$ python -q
>>> import numpy as np
>>> np.set_printoptions(precision=2, suppress=True, linewidth=140)
>>> arr = np.loadtxt("layer1.csv", delimiter=",")
>>> arr
array([[  8.63,   5.57, -11.92,  -3.95,   7.15,  -0.14],
       [  9.03,   5.56, -11.65,  -7.05,   8.83,  -2.04],
       [  5.13,  15.58,   9.65,   0.87,   4.84,  -0.7 ],
       [  7.12,   3.56,  -9.69,  -6.56,   6.71,   0.53],
       [  5.6 ,  14.39,  10.43,   2.5 ,   4.96,   0.09],
       [  7.18,   3.59, -10.29,  -5.43,   6.72,   0.81],
       [  8.69,   3.79, -11.94,  -5.14,   5.85,  -0.31],
       [  7.04,   4.46, -11.65,  -5.65,   6.5 ,  -1.53],
       [  7.44,   4.87, -10.9 ,  -6.71,   7.03,  -0.02],
       [  5.6 ,  14.49,  11.37,  -0.01,   3.32,   0.58],
       [  3.96,  15.11,   9.81,   1.39,   3.77,   1.05],
       [  5.83,  14.74,  11.25,   1.23,   3.37,   1.58],
       [  6.64,  14.74,  10.2 ,   1.11,   4.01,   1.95],
       [  8.48,   3.26, -10.45,  -5.37,   5.06,  -0.86],
       [ 10.46,   3.35, -12.29,  -6.86,   5.3 ,   1.48],
       [  9.44,   3.75, -11.55,  -5.99,   6.41,   0.06],
       [  7.3 ,   5.46, -11.42,  -7.46,   6.99,  -0.71],
       [  4.74,  15.11,  10.08,  -0.62,   3.92,   2.06],
       [  3.5 ,  13.04,  10.03,   0.08,   4.52,   1.54],
       [  5.88,  14.89,  10.17,  -1.  ,   3.14,   0.18],
       [  4.23,  14.22,  10.39,   1.95,   3.79,  -0.64],
       [  6.18,  14.34,  11.69,   0.82,   3.79,   0.92],
       [  4.82,  14.84,  11.23,   1.2 ,   4.06,   0.58],
       [  6.1 ,  14.86,  11.02,   2.68,   4.61,   1.32],
       [  5.48,  14.71,  11.39,   0.47,   3.33,   0.64]])
>>> P = arr @ np.linalg.solve(arr.T @ arr, arr.T)
>>> np.allclose(P @ P, P)
True
>>> np.round(np.linalg.eigvalsh(P), 2) + 0
array([0., 0., 0., 0., 0., 0., 0., 0., 0., 0., 0., 0., 0., 0., 0., 0., 0., 0., 0., 1., 1., 1., 1., 1., 1.])
>>> x0 = np.array([2, 1, 2, -2, 0, -1])
>>> rhs = arr @ x0
>>> np.round(np.linalg.solve(arr.T @ arr, arr.T @ rhs), 2) + 0
array([ 2.,  1.,  2., -2.,  0., -1.])
>>> rng = np.random.default_rng(7095)
>>> rhs = rhs + 0.05 * rng.normal(size=25)
>>> print(rhs)
[ 7.04 16.42 44.09 10.98 41.33  7.48  7.92  8.06 11.45 47.97 38.87 44.9  44.28 10.9  11.89 11.5  12.85 43.96 38.34 48.84 40.21 47.55 44.03
 42.47 46.95]
>>> beta, *_ = np.linalg.lstsq(arr, rhs)
>>> np.round(arr.T @ (rhs - arr @ beta), 2) + 0
array([0., 0., 0., 0., 0., 0.])
>>> [round(float(np.linalg.norm(np.linalg.solve(arr.T @ arr + lam * np.eye(6), arr.T @ rhs))), 2) for lam in (0, 1, 10, 100)]
[3.74, 3.59, 2.95, 2.34]
>>> beta
array([ 2.  ,  1.01,  1.99, -2.  , -0.01, -0.99])
>>> r0, g = arr[1], arr[3]
>>> r0 @ r0
np.float64(380.01)
>>> round(float(r0 @ g), 2)
301.39
>>> pr = (r0 @ g) / (r0 @ r0) * r0
>>> np.linalg.matrix_rank(np.outer(r0, g))
np.int64(1)
>>> pr
array([ 7.16,  4.41, -9.24, -5.59,  7.  , -1.62])
>>> g - pr
array([-0.04, -0.85, -0.45, -0.97, -0.29,  2.15])
>>> print(np.round(np.linalg.norm(r0 + g) ** 2 + np.linalg.norm(r0 - g) ** 2, 2))
1251.23
>>> cen = arr - arr.mean(axis=0)
>>> Uu, sigma, vt = np.linalg.svd(cen, full_matrices=False)
>>> print(sigma)
[63.39  5.65  5.09  4.56  3.49  2.67]
>>> np.abs(Uu[:, 0]).argmax()
np.int64(14)
>>> print(np.round(sigma ** 2 / (sigma ** 2).sum(), 2) + 0)
[0.98 0.01 0.01 0.01 0.   0.  ]
>>> G = np.cov(arr, rowvar=False)
>>> np.argsort(-arr.std(axis=0).round(6), kind="stable")
array([2, 1, 3, 0, 4, 5])
>>> print(np.argwhere(np.triu(np.abs(np.corrcoef(arr.T)) > 0.8, 1)))
[[0 1]
 [0 2]
 [1 2]
 [1 3]
 [1 4]
 [2 3]
 [2 4]
 [3 4]]
>>> mat = np.load("test9.npy")
>>> print(mat)
[[0 1 0 0 3 3 1 0 0 1 3 2 1 1]
 [0 0 1 2 0 3 3 2 0 2 2 2 3 0]
 [0 0 0 0 0 0 1 2 3 2 2 1 0 3]
 [0 0 0 0 0 1 1 0 2 3 1 0 2 3]
 [0 0 0 0 0 2 2 0 0 3 1 0 3 3]
 [0 0 0 0 0 0 1 3 3 1 3 1 0 0]
 [0 0 0 0 0 0 0 0 0 3 2 2 2 3]
 [0 0 0 0 0 0 0 0 1 1 1 2 3 2]
 [0 0 0 0 0 0 0 0 0 0 2 0 0 0]
 [0 0 0 0 0 0 0 0 0 0 3 1 3 2]
 [0 0 0 0 0 0 0 0 0 0 0 1 2 3]
 [0 0 0 0 0 0 0 0 0 0 0 0 2 0]
 [0 0 0 0 0 0 0 0 0 0 0 0 0 1]
 [0 0 0 0 0 0 0 0 0 0 0 0 0 0]]
>>> # triangular, det is the product of the diagonal
>>> [int(np.linalg.matrix_rank(np.linalg.matrix_power(mat, p))) for p in range(1, 15)]
[11, 9, 7, 6, 5, 4, 3, 2, 1, 0, 0, 0, 0, 0]
>>> other = mat + rng.integers(-2, 3, (14, 11)) @ rng.integers(-2, 3, (11, 14))
>>> other
array([[ -4,  -8,  -5,  16,   7,   7,   8,   0,  10,   0,   5,  -2,   5,  -2],
       [ 10,  -6, -13,   7, -10,  -4,   9,   7,   3, -17,   6,   9,   8,  10],
       [ -1,  -2,  -3,  -8,   7,  -6,   6,  11,  19, -10,  -3,   7,   2,   8],
       [ -2,  15,   4,   2,  11,   4,   5,  -7,  -1,  13,  -7,   6,   6,   1],
       [ -4,   0,   5,  -4,   9,  10,  -1,  10,   5,   3,   8,   6,   6,   8],
       [  2,   6,  -3,   5,  -9,   2,  -4,   3,  -6,   0,   9,   1,   3,   5],
       [  0,   3,  -7,   6,   7,  -5,   3,   2,  -5,   9, -10,  -3,  11,  -8],
       [  5,  -7,  -4,   2,  -6,  -2,   6,  -3,  10,  -9,   5,   4,  -1,   5],
       [ -6,  12,   3,   3,  13,   0,   6,  -8,   3,   8,  -3,   6,   7,   1],
       [ -7,  -3,   3,  -4,   6,  -2,  -5, -11,   0,   4,   0,   0,   5,   4],
       [ -7,  -4,   2,   4,  -1,  -2,   0,   9,  -5,   6,  10,   0,  12,  -1],
       [  0,  -1,   5,   1,   1,  -2,  11,  -3,   3,   2,   9,   9,   3,   2],
       [  0,   0,  -2,  -6,  -2,  -5,  -3,  12,  -3,  -6,  -7,   2,   2,   3],
       [ -2,   4,   4,   4,  -3,   4,  -3,  -3,  -7,  11,   3,  -7,  -1,  -9]])
>>> np.abs(other - mat).sum(axis=1)
array([ 73, 111,  87,  81,  69,  56,  81,  67,  81,  53,  65,  50,  52,  65])
>>> t3 = other.reshape(14, 2, -1)
>>> t3.shape
(14, 2, 7)
>>> print(np.einsum("ihd,ihd->ih", t3, t3))
[[523 158]
 [551 628]
 [199 708]
 [411 341]
 [239 334]
 [175 161]
 [177 404]
 [170 257]
 [403 232]
 [148 178]
 [ 90 387]
 [153 197]
 [ 78 255]
 [ 86 319]]
>>> np.swapaxes(t3, 1, 2)[1]
array([[ 10,   7],
       [ -6,   3],
       [-13, -17],
       [  7,   6],
       [-10,   9],
       [ -4,   8],
       [  9,  10]])
>>> np.unique(mat.round(6), axis=0).shape
(14, 14)
>>> np.abs(np.diag(np.linalg.qr(mat)[1])) > 1e-9
array([False, False, False, False, False, False, False, False, False, False, False, False, False, False])
>>> Uu, sigma, vt = np.linalg.svd(mat)
>>> vecs = vt[:(sigma > 1e-8).sum()]
>>> x0 = mat[12] + -2 * mat[5] + rng.integers(2) * np.eye(14)[10]
>>> x0
array([ 0.,  0.,  0.,  0.,  0.,  0., -2., -6., -6., -2., -6., -2.,  0.,  1.])
>>> print(np.round(np.linalg.norm(x0 - vecs.T @ vecs @ x0), 2))
0.0
>>> print(np.allclose(vecs.T @ vecs @ x0, x0))
True
>>> r0 = np.array([1, 1, 5, 1, 1, 0, 2, 1])
>>> F = np.array([np.roll(r0, i) for i in range(8)])
>>> F
array([[1, 1, 5, 1, 1, 0, 2, 1],
       [1, 1, 1, 5, 1, 1, 0, 2],
       [2, 1, 1, 1, 5, 1, 1, 0],
       [0, 2, 1, 1, 1, 5, 1, 1],
       [1, 0, 2, 1, 1, 1, 5, 1],
       [1, 1, 0, 2, 1, 1, 1, 5],
       [5, 1, 1, 0, 2, 1, 1, 1],
       [1, 5, 1, 1, 0, 2, 1, 1]])
>>> lab = rng.permutation(8)
>>> lab
array([2, 3, 7, 5, 0, 6, 4, 1])
>>> other = F[lab][:, lab]
>>> other
array([[1, 1, 0, 1, 2, 1, 5, 1],
       [1, 1, 1, 5, 0, 1, 1, 2],
       [1, 1, 1, 2, 1, 1, 0, 5],
       [0, 2, 5, 1, 1, 1, 1, 1],
       [5, 1, 1, 0, 1, 2, 1, 1],
       [1, 0, 1, 1, 5, 1, 2, 1],
       [2, 1, 1, 1, 1, 5, 1, 0],
       [1, 5, 2, 1, 1, 0, 1, 1]])
>>> np.trace(other)
np.int64(8)
>>> print(np.diag(other))
[1 1 1 1 1 1 1 1]
>>> x0 = np.array([6, 8, 8, 2, 7, 5, 7, 7])
>>> rhs = F @ x0
>>> print(rhs)
[84 58 77 72 78 72 79 80]
>>> np.linalg.solve(F, 4 * rhs)
array([24., 32., 32.,  8., 28., 20., 28., 28.])
>>> np.round(np.linalg.solve(F, F[:, 1]), 2) + 0
array([0., 1., 0., 0., 0., 0., 0., 0.])
>>> np.linalg.solve(F, rhs + F[:, 7])
array([6., 8., 8., 2., 7., 5., 7., 8.])
>>> M = np.load("w.npy")
>>> print(M)
[[  6.97   0.17  -0.14   5.76]
 [  6.2   -0.24  -0.13   4.37]
 [  1.35  -0.19  -0.56   0.92]
 [  2.53  -0.33  -0.03   1.83]
 [  0.7   -0.12  -0.31   0.47]
 [ -0.29  -0.26   0.21  -0.89]
 [-10.77   0.28   0.08  -8.44]
 [  8.21  -0.2    0.39   6.42]
 [ -6.89   0.13   0.65  -5.56]
 [ -1.9   -0.02  -0.16  -1.17]
 [ -5.2   -0.55   0.12  -3.85]
 [ -1.62   0.36   0.11  -1.27]
 [  5.54   0.18   0.36   4.06]
 [  5.39   0.06   0.43   3.72]
 [  0.39  -0.02   0.3    0.69]
 [  3.21   0.04   0.36   2.18]
 [ -2.04   0.03  -0.23  -1.62]
 [ -2.     0.26   0.5   -1.5 ]
 [ -0.79   0.65  -0.1   -0.54]
 [  2.62   0.3   -0.3    2.2 ]
 [  1.1   -0.27  -0.28   0.08]
 [  1.3    0.    -0.06   0.88]
 [ -0.38   0.04   0.21  -0.52]
 [  5.25   0.29   0.54   4.02]
 [  5.3   -0.04  -0.11   4.08]
 [ -1.82   0.19   0.39  -0.64]
 [  2.11  -0.23  -0.02   1.05]]
>>> d = np.linalg.norm(M[:, None] - M[None], axis=-1)
>>> print(d.mean(axis=1).argmax())
6
>>> print(d[21].round(6).argsort(kind="stable")[:4])
[21  2  4 26]
>>> d.shape
(27, 27)
>>> print((d + 1e9 * np.eye(27)).round(6).argmin(axis=1))
[ 7 24 21 19 20 22  8  0 10 16  8  9 23 12  4 19  9 11 22  3  4  2  5 12 12 11 21]
>>> np.unravel_index(d.round(6).argmax(), d.shape)
(np.int64(6), np.int64(7))
>>> cen = M - M.mean(axis=0)
>>> vecs = np.linalg.svd(cen)[2][:1]
>>> other = cen - cen @ vecs.T @ vecs
>>> np.round(np.diag(vecs.T @ vecs), 2) + 0
array([0.63, 0.  , 0.  , 0.37])
>>> (cen @ vecs.T).std(axis=0)
array([5.37])
>>> other.std(axis=0)
array([0.16, 0.25, 0.3 , 0.21])
>>> x0 = np.array([0, 0, 2, -1])
>>> rhs = M @ x0
>>> np.round(np.linalg.pinv(M) @ M, 2) + 0
array([[1., 0., 0., 0.],
       [0., 1., 0., 0.],
       [0., 0., 1., 0.],
       [0., 0., 0., 1.]])
>>> np.round(np.linalg.solve(M.T @ M, M.T @ rhs), 2) + 0
array([ 0.,  0.,  2., -1.])
>>> rhs = rhs + 0.3 * rng.normal(size=27)
>>> rhs
array([-6.72, -4.29, -1.34, -1.67, -0.81,  1.25,  8.39, -5.06,  6.84,  0.72,  3.92,  1.48, -3.25, -2.85,  0.24, -1.43,  1.79,  2.39,  0.09,
       -3.07, -0.39, -1.43,  0.56, -2.39, -4.74,  1.1 , -1.61])
>>> beta, *_ = np.linalg.lstsq(M, rhs)
>>> np.round(M.T @ (rhs - M @ beta), 2) + 0
array([0., 0., 0., 0.])
>>> beta.round()
array([ 0., -0.,  2., -1.])
>>> [round(float(np.linalg.norm(np.linalg.solve(M.T @ M + lam * np.eye(4), M.T @ rhs))), 2) for lam in (0, 1, 10, 100)]
[2.31, 1.69, 0.74, 0.53]
>>> round(float(np.linalg.norm(rhs - M @ beta)), 2)
1.81
>>> cent = M[[21, 17]].astype(float)
>>> for _ in range(4):
...     lab = np.linalg.norm(M[:, None] - cent, axis=-1).argmin(axis=1)
...     cent = np.array([M[lab == j].mean(axis=0) for j in range(2)])
... 
>>> lab
array([0, 0, 0, 0, 0, 1, 1, 0, 1, 1, 1, 1, 0, 0, 0, 0, 1, 1, 1, 0, 0, 0, 1, 0, 0, 1, 0])
>>> cent[1] - cent[0]
array([-6.7 ,  0.14,  0.13, -5.03])
>>> cent
array([[ 3.64, -0.04,  0.03,  2.67],
       [-3.06,  0.1 ,  0.16, -2.36]])
>>> np.abs(cent[1] - cent[0]).argmax()
np.int64(0)
>>> other = np.array([[0, 1, 2, -2, -1, 1],
...     [1, -2, 2, 0, 0, -2],
...     [-2, 1, 2, 0, 0, 1],
...     [0, 0, 2, 0, -1, -2],
...     [-2, -2, 0, 0, -1, -2],
...     [-2, 1, 1, 2, -2, -1]])
>>> feats = np.triu(other)
>>> feats
array([[ 0,  1,  2, -2, -1,  1],
       [ 0, -2,  2,  0,  0, -2],
       [ 0,  0,  2,  0,  0,  1],
       [ 0,  0,  0,  0, -1, -2],
       [ 0,  0,  0,  0, -1, -2],
       [ 0,  0,  0,  0,  0, -1]])
>>> # rows and columns are dependent
>>> lab = rng.permutation(6)
>>> lab
array([5, 0, 1, 2, 3, 4])
>>> other = feats[lab][:, lab]
>>> np.sort(np.abs(np.linalg.eigvals(other)))
array([0., 0., 1., 1., 2., 2.])
>>> np.allclose(other, feats)
False
>>> round(np.linalg.det(other), 2), round(float(np.linalg.det(feats[lab])), 2)
(np.float64(0.0), 0.0)
>>> np.trace(other)
np.int64(-2)
>>> other
array([[-1,  0,  0,  0,  0,  0],
       [ 1,  0,  1,  2, -2, -1],
       [-2,  0, -2,  2,  0,  0],
       [ 1,  0,  0,  2,  0,  0],
       [-2,  0,  0,  0,  0, -1],
       [-2,  0,  0,  0,  0, -1]])
>>> rk = np.linalg.matrix_rank(other)
>>> rk
np.int64(5)
>>> null = np.linalg.svd(other)[2][rk:].T
>>> np.allclose(other @ null, 0)
True
>>> [int(np.linalg.matrix_rank(other[:i])) for i in range(1, len(other) + 1)]
[1, 2, 3, 4, 5, 5]
>>> np.linalg.matrix_rank(other.T @ other), np.linalg.matrix_rank(other @ other.T)
(np.int64(5), np.int64(5))
>>> print(np.round(other @ null, 2) + 0)
[[0.]
 [0.]
 [0.]
 [0.]
 [0.]
 [0.]]
>>> np.round(null[:, 0] / null[np.abs(null[:, 0]).round(6).argmax(), 0], 2) + 0
array([0., 1., 0., 0., 0., 0.])
>>> [int(np.linalg.matrix_rank(np.delete(other, i, axis=0))) for i in range(6)]
[4, 4, 4, 4, 5, 5]
>>> np.allclose(feats, feats.T)
False
>>> round(float(np.abs(np.linalg.eigvals(feats)).max()), 2)
2.0
>>> feats @ feats
array([[ 0, -2,  6,  0,  3,  5],
       [ 0,  4,  0,  0,  0,  8],
       [ 0,  0,  4,  0,  0,  1],
       [ 0,  0,  0,  0,  1,  4],
       [ 0,  0,  0,  0,  1,  4],
       [ 0,  0,  0,  0,  0,  1]])
>>> np.sort(np.abs(np.linalg.eigvals(feats)))
array([0., 0., 1., 1., 2., 2.])
>>> (feats + feats.T) / 2
array([[ 0. ,  0.5,  1. , -1. , -0.5,  0.5],
       [ 0.5, -2. ,  1. ,  0. ,  0. , -1. ],
       [ 1. ,  1. ,  2. ,  0. ,  0. ,  0.5],
       [-1. ,  0. ,  0. ,  0. , -0.5, -1. ],
       [-0.5,  0. ,  0. , -0.5, -1. , -1. ],
       [ 0.5, -1. ,  0.5, -1. , -1. , -1. ]])
